$ python -q
>>> import numpy as np
>>> from numpy import linalg as LA
>>> np.set_printoptions(precision=3, suppress=True, linewidth=160)
>>> def tidy(a):
...     return np.round(a, 3) + 0
... 
>>> F = np.load("block15.npy")
>>> F
array([[ 0, 18,  5,  0,  0],
       [ 0,  8,  0,  0,  0],
       [ 0,  8,  0,  0,  0],
       [ 0, 10,  1,  0,  0],
       [ 0, 22,  7,  0,  0],
       [ 0, 10,  1,  0,  0],
       [ 0, 12,  2,  0,  0],
       [ 0, 20,  6,  0,  0],
       [ 0, 24,  8,  0,  0],
       [ 0, 20,  6,  0,  0],
       [ 0, 18,  5,  0,  0],
       [10,  0,  0,  0,  0],
       [ 0, 14,  3,  0,  0],
       [ 0,  2,  0,  0,  0],
       [ 0,  0,  0,  0,  0],
       [ 0, 10,  1,  0,  0],
       [ 0,  0,  0,  0,  0],
       [ 0,  2,  0,  0,  0],
       [ 0, 14,  3,  0,  0],
       [ 0,  4,  0,  0,  0],
       [ 0,  4,  0,  0,  0],
       [ 4,  0,  0,  0,  0],
       [ 0, 16,  4,  0,  0],
       [ 0, 22,  7,  0,  0],
       [ 0, 12,  2,  0,  0],
       [ 0,  6,  0,  0,  0],
       [10,  0,  0,  0,  0],
       [ 0, 14,  3,  0,  0],
       [ 0, 22,  7,  0,  0],
       [10,  0,  0,  0,  0]])
>>> np.unique(F.round(6), axis=0).shape
(15, 5)
>>> np.allclose(F[:-1].T @ LA.lstsq(F[:-1].T, F[-1])[0], F[-1])
True
>>> tidy(np.trace(LA.pinv(F) @ F))
np.float64(3.0)
>>> np.abs(np.diag(LA.qr(F)[1])) > 1e-9
array([ True,  True,  True, False, False])
>>> U, sv, VT = LA.svd(F)
>>> vecs = VT[:(sv > 1e-8).sum()]
>>> rng = np.random.default_rng(39317)
>>> x = F[20] + 4 * F[14] + rng.integers(2) * np.eye(5)[1]
>>> x
array([0., 5., 0., 0., 0.])
>>> tidy(LA.norm(x - vecs.T @ vecs @ x))
np.float64(0.0)
>>> tidy(np.diag(vecs.T @ vecs))
array([1., 1., 1., 0., 0.])
>>> tidy(vecs.T @ vecs)
array([[1., 0., 0., 0., 0.],
       [0., 1., 0., 0., 0.],
       [0., 0., 1., 0., 0.],
       [0., 0., 0., 0., 0.],
       [0., 0., 0., 0., 0.]])
>>> LA.matrix_rank(np.vstack([F, x]))
np.int64(3)
>>> W = np.array([[-2, 2], [-1, 2], [1, 0], [0, -1], [-1, 1]])
>>> c = np.array([-3, -3])
>>> H = np.maximum(F @ W + c, 0)
>>> LA.matrix_rank(H)
np.int64(1)
>>> H
array([[ 0, 33],
       [ 0, 13],
       [ 0, 13],
       [ 0, 17],
       [ 0, 41],
       [ 0, 17],
       [ 0, 21],
       [ 0, 37],
       [ 0, 45],
       [ 0, 37],
       [ 0, 33],
       [ 0, 17],
       [ 0, 25],
       [ 0,  1],
       [ 0,  0],
       [ 0, 17],
       [ 0,  0],
       [ 0,  1],
       [ 0, 25],
       [ 0,  5],
       [ 0,  5],
       [ 0,  5],
       [ 0, 29],
       [ 0, 41],
       [ 0, 21],
       [ 0,  9],
       [ 0, 17],
       [ 0, 25],
       [ 0, 41],
       [ 0, 17]])
>>> Z = np.array([[1, -3], [-1, -2]])
>>> W @ Z
array([[-4,  2],
       [-3, -1],
       [ 1, -3],
       [ 1,  2],
       [-2,  1]])
>>> tidy(np.trace(LA.pinv(H) @ H))
np.float64(1.0)
>>> np.unique(H.round(6), axis=0).shape
(13, 2)
>>> tidy(H @ LA.pinv(H) @ H)
array([[ 0., 33.],
       [ 0., 13.],
       [ 0., 13.],
       [ 0., 17.],
       [ 0., 41.],
       [ 0., 17.],
       [ 0., 21.],
       [ 0., 37.],
       [ 0., 45.],
       [ 0., 37.],
       [ 0., 33.],
       [ 0., 17.],
       [ 0., 25.],
       [ 0.,  1.],
       [ 0.,  0.],
       [ 0., 17.],
       [ 0.,  0.],
       [ 0.,  1.],
       [ 0., 25.],
       [ 0.,  5.],
       [ 0.,  5.],
       [ 0.,  5.],
       [ 0., 29.],
       [ 0., 41.],
       [ 0., 21.],
       [ 0.,  9.],
       [ 0., 17.],
       [ 0., 25.],
       [ 0., 41.],
       [ 0., 17.]])
>>> LA.lstsq(H[:-1].T, H[-1])[2]
np.int32(1)
>>> data = np.loadtxt("out14.csv", delimiter=",")
>>> data
array([[3., 2., 2.],
       [2., 3., 2.],
       [2., 2., 3.]])
>>> data @ data
array([[17., 16., 16.],
       [16., 17., 16.],
       [16., 16., 17.]])
>>> (data - data.T) / 2
array([[0., 0., 0.],
       [0., 0., 0.],
       [0., 0., 0.]])
>>> np.trace(data)
np.float64(9.0)
>>> x = np.ones(3)
>>> for _ in range(5):
...     x = data @ x
...     x /= LA.norm(x)
...     print(round(x @ data @ x, 3))
... 
7.0
7.0
7.0
7.0
7.0
>>> tidy(LA.eigvalsh(data)[-1])
np.float64(7.0)
>>> tidy(x)
array([0.577, 0.577, 0.577])
>>> K = np.load("m.npy")
>>> K
array([[1, 0, 0],
       [3, 1, 0],
       [0, 2, 1]])
>>> # triangular, det is the product of the diagonal
>>> O, Rm = LA.qr(K)
>>> tidy(O @ Rm)
array([[1., 0., 0.],
       [3., 1., 0.],
       [0., 2., 1.]])
>>> tidy(np.abs(np.diag(Rm)))
array([3.162, 2.025, 0.156])
>>> tidy(Rm)
array([[-3.162, -0.949,  0.   ],
       [ 0.   , -2.025, -0.988],
       [ 0.   ,  0.   ,  0.156]])
>>> np.trace(O @ O.T)
np.float64(3.0)
>>> O.shape, Rm.shape
((3, 3), (3, 3))
>>> np.allclose(Rm.T @ Rm, K.T @ K)
True
>>> J = np.loadtxt("run1.csv", delimiter=",")
>>> J
array([[0., 0., 0., 0., 0., 0., 0., 0., 0., 1.],
       [0., 0., 0., 0., 0., 1., 0., 0., 0., 0.],
       [0., 0., 0., 0., 0., 0., 0., 0., 1., 0.],
       [0., 0., 0., 0., 0., 0., 0., 1., 0., 0.],
       [0., 1., 0., 0., 0., 0., 0., 0., 0., 0.],
       [0., 0., 0., 1., 0., 0., 0., 0., 0., 0.],
       [1., 0., 0., 0., 0., 0., 0., 0., 0., 0.],
       [0., 0., 1., 0., 0., 0., 0., 0., 0., 0.],
       [0., 0., 0., 0., 1., 0., 0., 0., 0., 0.],
       [0., 0., 0., 0., 0., 0., 1., 0., 0., 0.]])
>>> tidy(np.sort(LA.eigvals(J).real))
array([-0.901, -0.901, -0.5  , -0.5  , -0.223, -0.223,  0.623,  0.623,  1.   ,  1.   ])
>>> np.flatnonzero(LA.matrix_power((J != 0) + (J.T != 0) + np.eye(10), 10)[8])
array([1, 2, 3, 4, 5, 7, 8])
>>> (J != 0).astype(int)
array([[0, 0, 0, 0, 0, 0, 0, 0, 0, 1],
       [0, 0, 0, 0, 0, 1, 0, 0, 0, 0],
       [0, 0, 0, 0, 0, 0, 0, 0, 1, 0],
       [0, 0, 0, 0, 0, 0, 0, 1, 0, 0],
       [0, 1, 0, 0, 0, 0, 0, 0, 0, 0],
       [0, 0, 0, 1, 0, 0, 0, 0, 0, 0],
       [1, 0, 0, 0, 0, 0, 0, 0, 0, 0],
       [0, 0, 1, 0, 0, 0, 0, 0, 0, 0],
       [0, 0, 0, 0, 1, 0, 0, 0, 0, 0],
       [0, 0, 0, 0, 0, 0, 1, 0, 0, 0]])
>>> x = np.array([2, 0, -7, 0, 0, -5, 7, -3, 0, -4])
>>> tidy(np.abs(LA.eigvals(J)))
array([1., 1., 1., 1., 1., 1., 1., 1., 1., 1.])
>>> tidy(np.sort(np.abs(np.degrees(np.angle(LA.eigvals(J))))))
array([  0.   ,   0.   ,  51.429,  51.429, 102.857, 102.857, 120.   , 120.   , 154.286, 154.286])
>>> tidy(LA.norm(x)), tidy(LA.norm(J @ x))
(np.float64(12.329), np.float64(12.329))
>>> tidy(LA.svd(J, compute_uv=False))
array([1., 1., 1., 1., 1., 1., 1., 1., 1., 1.])
>>> J.reshape(2, -1)
array([[0., 0., 0., 0., 0., 0., 0., 0., 0., 1., 0., 0., 0., 0., 0., 1., 0., 0., 0., 0., 0., 0., 0., 0., 0., 0., 0., 0., 1., 0., 0., 0., 0., 0., 0., 0., 0.,
        1., 0., 0., 0., 1., 0., 0., 0., 0., 0., 0., 0., 0.],
       [0., 0., 0., 1., 0., 0., 0., 0., 0., 0., 1., 0., 0., 0., 0., 0., 0., 0., 0., 0., 0., 0., 1., 0., 0., 0., 0., 0., 0., 0., 0., 0., 0., 0., 1., 0., 0.,
        0., 0., 0., 0., 0., 0., 0., 0., 0., 1., 0., 0., 0.]])
>>> J.ravel(order="F")
array([0., 0., 0., 0., 0., 0., 1., 0., 0., 0., 0., 0., 0., 0., 1., 0., 0., 0., 0., 0., 0., 0., 0., 0., 0., 0., 0., 1., 0., 0., 0., 0., 0., 0., 0., 1., 0., 0.,
       0., 0., 0., 0., 0., 0., 0., 0., 0., 0., 1., 0., 0., 1., 0., 0., 0., 0., 0., 0., 0., 0., 0., 0., 0., 0., 0., 0., 0., 0., 0., 1., 0., 0., 0., 1., 0., 0.,
       0., 0., 0., 0., 0., 0., 1., 0., 0., 0., 0., 0., 0., 0., 1., 0., 0., 0., 0., 0., 0., 0., 0., 0.])
>>> blk = J.reshape(10, 2, -1)
>>> blk.shape
(10, 2, 5)
>>> np.einsum("ihd,jhd->hij", blk, blk).shape
(2, 10, 10)
>>> blk.sum(axis=1)
array([[0., 0., 0., 0., 1.],
       [1., 0., 0., 0., 0.],
       [0., 0., 0., 1., 0.],
       [0., 0., 1., 0., 0.],
       [0., 1., 0., 0., 0.],
       [0., 0., 0., 1., 0.],
       [1., 0., 0., 0., 0.],
       [0., 0., 1., 0., 0.],
       [0., 0., 0., 0., 1.],
       [0., 1., 0., 0., 0.]])
>>> blk.transpose(1, 0, 2)
array([[[0., 0., 0., 0., 0.],
        [0., 0., 0., 0., 0.],
        [0., 0., 0., 0., 0.],
        [0., 0., 0., 0., 0.],
        [0., 1., 0., 0., 0.],
        [0., 0., 0., 1., 0.],
        [1., 0., 0., 0., 0.],
        [0., 0., 1., 0., 0.],
        [0., 0., 0., 0., 1.],
        [0., 0., 0., 0., 0.]],

       [[0., 0., 0., 0., 1.],
        [1., 0., 0., 0., 0.],
        [0., 0., 0., 1., 0.],
        [0., 0., 1., 0., 0.],
        [0., 0., 0., 0., 0.],
        [0., 0., 0., 0., 0.],
        [0., 0., 0., 0., 0.],
        [0., 0., 0., 0., 0.],
        [0., 0., 0., 0., 0.],
        [0., 1., 0., 0., 0.]]])
>>> np.swapaxes(blk, 1, 2)[8]
array([[0., 0.],
       [0., 0.],
       [0., 0.],
       [0., 0.],
       [1., 0.]])
>>> A = np.load("dump.npy")
>>> A
array([[  4,   8,  -2,  10,  -4, -10,   8],
       [  8,  41, -29,   5, -33, -35,  11],
       [ -2, -29,  26,  10,  27,  20,   1],
       [ 10,   5,  10,  34,   5, -16,  23],
       [ -4, -33,  27,   5,  29,  25,  -3],
       [-10, -35,  20, -16,  25,  34, -17],
       [  8,  11,   1,  23,  -3, -17,  17]])
>>> B = A[0, 0] * A[1:] - np.outer(A[1:, 0], A[0])
>>> B
array([[   0,  100, -100,  -60, -100,  -60,  -20],
       [   0, -100,  100,   60,  100,   60,   20],
       [   0,  -60,   60,   36,   60,   36,   12],
       [   0, -100,  100,   60,  100,   60,   20],
       [   0,  -60,   60,   36,   60,   36,   12],
       [   0,  -20,   20,   12,   20,   12,    4]])
>>> LA.matrix_rank(B), LA.matrix_rank(A)
(np.int64(1), np.int64(2))
>>> A[:, 0] / A[0, 0]
array([ 1. ,  2. , -0.5,  2.5, -1. , -2.5,  2. ])
>>> M = np.array([[1, 2, 0, 0], [0, 1, 0, 0], [0, 0, 1, 2], [0, 0, 0, 1]])
>>> labels = rng.permutation(4)
>>> B = M[:, labels] * rng.choice([-1, 1], 4)
>>> B
array([[-1, -2,  0,  0],
       [ 0, -1,  0,  0],
       [ 0,  0, -2, -1],
       [ 0,  0, -1,  0]])
>>> U, _, VT = LA.svd(M.T @ B)
>>> tidy(U @ VT)
array([[-1.,  0.,  0.,  0.],
       [ 0., -1.,  0.,  0.],
       [ 0.,  0.,  0., -1.],
       [ 0.,  0., -1.,  0.]])
>>> tidy(LA.lstsq(M, B)[0])
array([[-1.,  0.,  0.,  0.],
       [ 0., -1.,  0.,  0.],
       [ 0.,  0.,  0., -1.],
       [ 0.,  0., -1.,  0.]])
>>> (J - J.T) / 2
array([[ 0. ,  0. ,  0. ,  0. ,  0. ,  0. , -0.5,  0. ,  0. ,  0.5],
       [ 0. ,  0. ,  0. ,  0. , -0.5,  0.5,  0. ,  0. ,  0. ,  0. ],
       [ 0. ,  0. ,  0. ,  0. ,  0. ,  0. ,  0. , -0.5,  0.5,  0. ],
       [ 0. ,  0. ,  0. ,  0. ,  0. , -0.5,  0. ,  0.5,  0. ,  0. ],
       [ 0. ,  0.5,  0. ,  0. ,  0. ,  0. ,  0. ,  0. , -0.5,  0. ],
       [ 0. , -0.5,  0. ,  0.5,  0. ,  0. ,  0. ,  0. ,  0. ,  0. ],
       [ 0.5,  0. ,  0. ,  0. ,  0. ,  0. ,  0. ,  0. ,  0. , -0.5],
       [ 0. ,  0. ,  0.5, -0.5,  0. ,  0. ,  0. ,  0. ,  0. ,  0. ],
       [ 0. ,  0. , -0.5,  0. ,  0.5,  0. ,  0. ,  0. ,  0. ,  0. ],
       [-0.5,  0. ,  0. ,  0. ,  0. ,  0. ,  0.5,  0. ,  0. ,  0. ]])
>>> np.allclose(J @ J.T, J.T @ J)
True
>>> tidy(LA.det(J))
np.float64(1.0)
